In [1]: import numpy as np

In [2]: import numpy.linalg as la

In [3]: np.set_printoptions(precision=2, suppress=True, linewidth=100, floatmode="fixed")

In [4]: rng = np.random.default_rng(129)

In [5]: labels = rng.integers(0, 2, 4)

In [6]: M = np.array([[-8, 3, 0, -2], [-3, -5, -3, 9], [3, 0, 0, -1], [-9, -7, 3, 5]]) * (labels[:, None] == labels)

In [7]: M
Out[7]: 
array([[-8,  0,  0,  0],
       [ 0, -5, -3,  9],
       [ 0,  0,  0, -1],
       [ 0, -7,  3,  5]])

In [8]: vec = np.array([5, 1, 2, 6])

In [9]: target = M @ vec

In [10]: b, lr = np.zeros(4), 1 / la.norm(M, 2) ** 2

In [11]: for i in range(3):
    ...:     b -= lr * M.T @ (M @ b - target)
    ...:     if i % 1 == 0: print(i, round(la.norm(M @ b - target), 2))
    ...: 
0 25.56
1 16.33
2 10.62

In [12]: b
Out[12]: array([ 3.76, -2.32, -0.40,  3.20])

In [13]: hat = np.triu(np.array([[8, 7, 0, 7], [6, 2, 6, 9], [6, 1, 4, 9], [0, 8, 1, 8]]), 1) + np.eye(4)

In [14]: other = hat @ M @ la.inv(hat)

In [15]: np.poly(other)
Out[15]: array([  1.00,   8.00,  41.00, 364.00, 288.00])

In [16]: np.trace(other), np.trace(M)
Out[16]: (np.float64(-8.0), np.int64(-8))

In [17]: round(la.det(other), 2)
Out[17]: np.float64(288.0)

In [18]: hat @ M - M @ hat
Out[18]: 
array([[  0.00, -28.00,   0.00, 154.00],
       [  0.00, -63.00,  57.00, 111.00],
       [  0.00, -63.00,  27.00,  45.00],
       [  0.00,   0.00,  42.00,  36.00]])

In [19]: la.matrix_rank(other)
Out[19]: np.int64(4)

In [20]: np.sort(la.eigvals(M).real)
Out[20]: array([-8.00, -0.86,  0.43,  0.43])

In [21]: (M != 0).astype(int)
Out[21]: 
array([[1, 0, 0, 0],
       [0, 1, 1, 1],
       [0, 0, 0, 1],
       [0, 1, 1, 1]])

In [22]: (la.matrix_power((M != 0) + (M.T != 0) + np.eye(4), 4) > 0).astype(int)
Out[22]: 
array([[1, 0, 0, 0],
       [0, 1, 1, 1],
       [0, 1, 1, 1],
       [0, 1, 1, 1]])

In [23]: round(float(la.det(M)), 2)
Out[23]: 288.0

In [24]: labels = rng.permutation(4)

In [25]: labels
Out[25]: array([1, 3, 0, 2])

In [26]: other = M[labels][:, labels]

In [27]: round(la.det(other), 2), round(la.det(M[labels]), 2)
Out[27]: (np.float64(288.0), np.float64(-288.0))

In [28]: other
Out[28]: 
array([[-5,  9,  0, -3],
       [-7,  5,  0,  3],
       [ 0,  0, -8,  0],
       [ 0, -1,  0,  0]])

In [29]: np.diag(other)
Out[29]: array([-5,  5, -8,  0])

In [30]: np.allclose(other, M)
Out[30]: False

In [31]: W0 = np.loadtxt("data.csv", delimiter=",")

In [32]: W0
Out[32]: 
array([[ -3.02,   0.13,   3.30],
       [ -4.73,   1.81,   4.35],
       [ -3.70,   0.43,   2.90],
       [ -2.68,  -7.34, -10.36],
       [ -1.86,  -5.68, -11.91],
       [ -1.98,  -4.49, -11.36],
       [ -3.67,   0.48,   2.07],
       [ -3.61,  -6.34, -11.00],
       [ -1.97,  -5.57, -11.31],
       [ -2.57,  -6.67, -12.15],
       [ -1.93,  -0.16,   4.35],
       [ -4.17,  -0.37,   1.71],
       [ -3.06,  -5.94, -12.63],
       [ -4.46,  -0.56,   2.49],
       [ -2.94,  -6.00,  -9.86],
       [ -2.48,  -5.64, -10.44],
       [ -1.63,  -5.14, -10.50],
       [ -2.44,  -6.98, -11.43],
       [ -1.81,  -5.29, -12.29],
       [ -0.37,  -6.40, -10.68],
       [ -1.03,  -0.57,   1.71],
       [ -2.19,  -3.69, -10.32],
       [ -2.81,  -5.56, -12.38],
       [  0.90,  -6.29, -10.68],
       [ -2.02,  -6.26, -12.55],
       [ -2.68,  -0.31,   2.88]])

In [33]: C = W0[[23, 24]].astype(float)

In [34]: for _ in range(6):
    ...:     labels = la.norm(W0[:, None] - C, axis=-1).argmin(axis=1)
    ...:     C = np.array([W0[labels == j].mean(axis=0) for j in range(2)])
    ...: 

In [35]: labels
Out[35]: array([0, 0, 0, 1, 1, 1, 0, 1, 1, 1, 0, 0, 1, 0, 1, 1, 1, 1, 1, 1, 0, 1, 1, 1, 1, 0])

In [36]: C[1] - C[0]
Out[36]: array([  1.18,  -5.94, -14.15])

In [37]: np.abs(C[1] - C[0]).argmax()
Out[37]: np.int64(2)

In [38]: labels = W0[:, 0] > np.median(W0[:, 0])

In [39]: u = W0[labels].mean(axis=0) - W0[~labels].mean(axis=0)

In [40]: u
Out[40]: array([ 1.79, -1.99, -5.29])

In [41]: np.argsort(-np.abs(u).round(6), kind="stable")
Out[41]: array([2, 1, 0])

In [42]: ((W0 - W0.mean(axis=0)) @ u > 0).astype(int)
Out[42]: array([0, 0, 0, 1, 1, 1, 0, 1, 1, 1, 0, 0, 1, 0, 1, 1, 1, 1, 1, 1, 0, 1, 1, 1, 1, 0])

In [43]: X = np.loadtxt("a.csv", delimiter=",")

In [44]: X
Out[44]: 
array([[122.00, 102.00, -30.00],
       [102.00, 155.00, -27.00],
       [-30.00, -27.00, 167.00]])

In [45]: # symmetric, so the eigenvalues are real

In [46]: u = np.array([3, 2, -3])

In [47]: other = X + np.outer(u, np.eye(3)[2])

In [48]: np.round(la.det(other) / la.det(X), 2), round(1 + la.solve(X, u)[2], 2)
Out[48]: (np.float64(0.99), np.float64(0.99))

In [49]: la.matrix_rank(other - X)
Out[49]: np.int64(1)

In [50]: la.matrix_rank(la.inv(other) - la.inv(X), tol=1e-8)
Out[50]: np.int64(1)

In [51]: blk = np.stack([M, 2 * M, M[::-1]])

In [52]: np.einsum("bij,cij->bc", blk, blk)
Out[52]: 
array([[ 263,  526,  -18],
       [ 526, 1052,  -36],
       [ -18,  -36,  263]])

In [53]: la.matrix_rank(blk)
Out[53]: array([4, 4, 4])

In [54]: la.matrix_rank(blk.reshape(3, -1))
Out[54]: np.int64(2)

In [55]: blk.sum(axis=0)
Out[55]: 
array([[-24,  -7,   3,   5],
       [  0, -15,  -9,  26],
       [  0,  -5,  -3,   6],
       [ -8, -21,   9,  15]])

In [56]: cov = X.T @ X

In [57]: np.allclose(cov, cov.T)
Out[57]: True

In [58]: np.diag(cov)
Out[58]: array([26188.00, 35158.00, 29518.00])

In [59]: la.svd(X, compute_uv=False) ** 2
Out[59]: array([67188.32, 22454.56,  1221.11])

In [60]: cov
Out[60]: 
array([[ 26188.00,  29064.00, -11424.00],
       [ 29064.00,  35158.00, -11754.00],
       [-11424.00, -11754.00,  29518.00]])

In [61]: np.trace(cov), (X ** 2).sum()
Out[61]: (np.float64(90864.0), np.float64(90864.0))

In [62]: la.eigvalsh(cov)[::-1]
Out[62]: array([67188.32, 22454.56,  1221.11])

In [63]: labels = rng.permutation(3)

In [64]: other = cov[:, labels] * rng.choice([-1, 1], 3)

In [65]: other
Out[65]: 
array([[ 11424.00,  26188.00, -29064.00],
       [ 11754.00,  29064.00, -35158.00],
       [-29518.00, -11424.00,  11754.00]])

In [66]: left, _, Vt = la.svd(cov.T @ other)

In [67]: np.round(la.lstsq(cov, other)[0], 2) + 0
Out[67]: 
array([[ 0.00,  1.00,  0.00],
       [ 0.00,  0.00, -1.00],
       [-1.00,  0.00,  0.00]])

In [68]: labels
Out[68]: array([2, 0, 1])

In [69]: np.round(left @ Vt, 2) + 0
Out[69]: 
array([[ 0.00,  1.00,  0.00],
       [ 0.00,  0.00, -1.00],
       [-1.00,  0.00,  0.00]])

In [70]: F = np.loadtxt("case0.csv", delimiter=",")

In [71]: F
Out[71]: 
array([[ 0.36, -0.64, -0.64, -0.21],
       [-0.64,  0.36, -0.64, -0.21],
       [-0.64, -0.64,  0.36, -0.21],
       [-0.21, -0.21, -0.21,  0.93]])

In [72]: # orthonormal columns

In [73]: other = la.inv(M)

In [74]: round(la.slogdet(M)[0], 2)
Out[74]: np.float64(1.0)

In [75]: np.allclose(other, M.T)
Out[75]: False

In [76]: la.det(M) * other
Out[76]: 
array([[ -36.00,   -0.00,   -0.00,   -0.00],
       [  -0.00,  -24.00, -336.00,  -24.00],
       [  -0.00,  -56.00, -304.00,   40.00],
       [  -0.00,   -0.00, -288.00,   -0.00]])

In [77]: round(float(la.cond(M)), 2)
Out[77]: 24.57

In [78]: round(la.det(2 * F), 2), np.round(la.det(F), 2)
Out[78]: (np.float64(-16.0), np.float64(-1.0))

In [79]: round(la.det(F[::-1]), 2)
Out[79]: np.float64(-1.0)

In [80]: la.eigvals(F)
Out[80]: array([ 1.00, -1.00,  1.00,  1.00])

In [81]: round(la.det(F.T), 2)
Out[81]: np.float64(-1.0)

In [82]: np.kron(np.eye(2, dtype=int), F)
Out[82]: 
array([[ 0.36, -0.64, -0.64, -0.21,  0.00, -0.00, -0.00, -0.00],
       [-0.64,  0.36, -0.64, -0.21, -0.00,  0.00, -0.00, -0.00],
       [-0.64, -0.64,  0.36, -0.21, -0.00, -0.00,  0.00, -0.00],
       [-0.21, -0.21, -0.21,  0.93, -0.00, -0.00, -0.00,  0.00],
       [ 0.00, -0.00, -0.00, -0.00,  0.36, -0.64, -0.64, -0.21],
       [-0.00,  0.00, -0.00, -0.00, -0.64,  0.36, -0.64, -0.21],
       [-0.00, -0.00,  0.00, -0.00, -0.64, -0.64,  0.36, -0.21],
       [-0.00, -0.00, -0.00,  0.00, -0.21, -0.21, -0.21,  0.93]])
